% python3 -q
>>> import numpy as np
>>> np.set_printoptions(precision=3, suppress=True, linewidth=100)
>>> A = -2 * np.eye(4) + np.eye(4, k=1)
>>> A
array([[-2.,  1.,  0.,  0.],
       [ 0., -2.,  1.,  0.],
       [ 0.,  0., -2.,  1.],
       [ 0.,  0.,  0., -2.]])
>>> np.linalg.matrix_rank(A)
np.int64(4)
>>> np.count_nonzero(A)
np.int64(7)
>>> A.sum(axis=0)
array([-2., -1., -1., -1.])
>>> np.unravel_index(np.abs(A).argmax(), A.shape)
(np.int64(0), np.int64(0))
>>> A.sum(axis=1)
array([-1., -1., -1., -2.])
>>> B = np.linalg.inv(A)
>>> A @ B
array([[1., 0., 0., 0.],
       [0., 1., 0., 0.],
       [0., 0., 1., 0.],
       [0., 0., 0., 1.]])
>>> round(np.linalg.cond(A), 3)
np.float64(2.271)
>>> np.allclose(B, A.T)
False
>>> np.round(np.linalg.slogdet(A)[0], 3)
np.float64(1.0)
>>> (np.abs(B) > 1e-9).astype(int)
array([[1, 1, 1, 1],
       [0, 1, 1, 1],
       [0, 0, 1, 1],
       [0, 0, 0, 1]])
>>> Q, r_ = np.linalg.qr(A)
>>> Q.shape, r_.shape
((4, 4), (4, 4))
>>> np.allclose(r_.T @ r_, A.T @ A)
True
>>> Q @ r_
array([[-2.,  1.,  0.,  0.],
       [ 0., -2.,  1.,  0.],
       [ 0.,  0., -2.,  1.],
       [ 0.,  0.,  0., -2.]])
>>> Q
array([[ 1.,  0.,  0.,  0.],
       [-0.,  1.,  0.,  0.],
       [-0., -0.,  1.,  0.],
       [-0., -0., -0.,  1.]])
>>> vec = np.array([-1, 2, -1, 0])
>>> target = A @ vec
>>> c, lr = np.zeros(4), 1 / np.linalg.norm(A, 2) ** 2
>>> for i in range(20):
...     c -= lr * A.T @ (A @ c - target)
...     if i % 5 == 0: print(i, round(np.linalg.norm(A @ c - target), 3))
... 
0 0.867
5 0.062
10 0.02
15 0.007
>>> round(np.linalg.cond(A), 3)
np.float64(2.271)
>>> M = np.loadtxt("case16.csv", delimiter=",")
>>> M
array([[-0.172, -0.697, -0.096, -0.181,  0.371,  0.552],
       [ 0.56 , -0.307,  0.373,  0.631, -0.165,  0.169],
       [-0.086, -0.384, -0.281,  0.345,  0.384, -0.707],
       [ 0.215, -0.236,  0.654, -0.564,  0.107, -0.375],
       [-0.646, -0.327,  0.249,  0.136, -0.619, -0.112],
       [ 0.431, -0.33 , -0.533, -0.338, -0.542, -0.12 ]])
>>> B = np.linalg.inv(M)
>>> np.round(M @ B, 3) + 0
array([[1., 0., 0., 0., 0., 0.],
       [0., 1., 0., 0., 0., 0.],
       [0., 0., 1., 0., 0., 0.],
       [0., 0., 0., 1., 0., 0.],
       [0., 0., 0., 0., 1., 0.],
       [0., 0., 0., 0., 0., 1.]])
>>> np.round(np.linalg.det(M) * np.linalg.det(B), 3)
np.float64(1.0)
>>> round(float(np.linalg.slogdet(M)[0]), 3)
-1.0
>>> B
array([[-0.172,  0.56 , -0.086,  0.215, -0.646,  0.431],
       [-0.697, -0.307, -0.384, -0.236, -0.327, -0.33 ],
       [-0.096,  0.373, -0.281,  0.654,  0.249, -0.533],
       [-0.181,  0.631,  0.345, -0.564,  0.136, -0.338],
       [ 0.371, -0.165,  0.384,  0.107, -0.619, -0.542],
       [ 0.552,  0.169, -0.707, -0.375, -0.112, -0.12 ]])
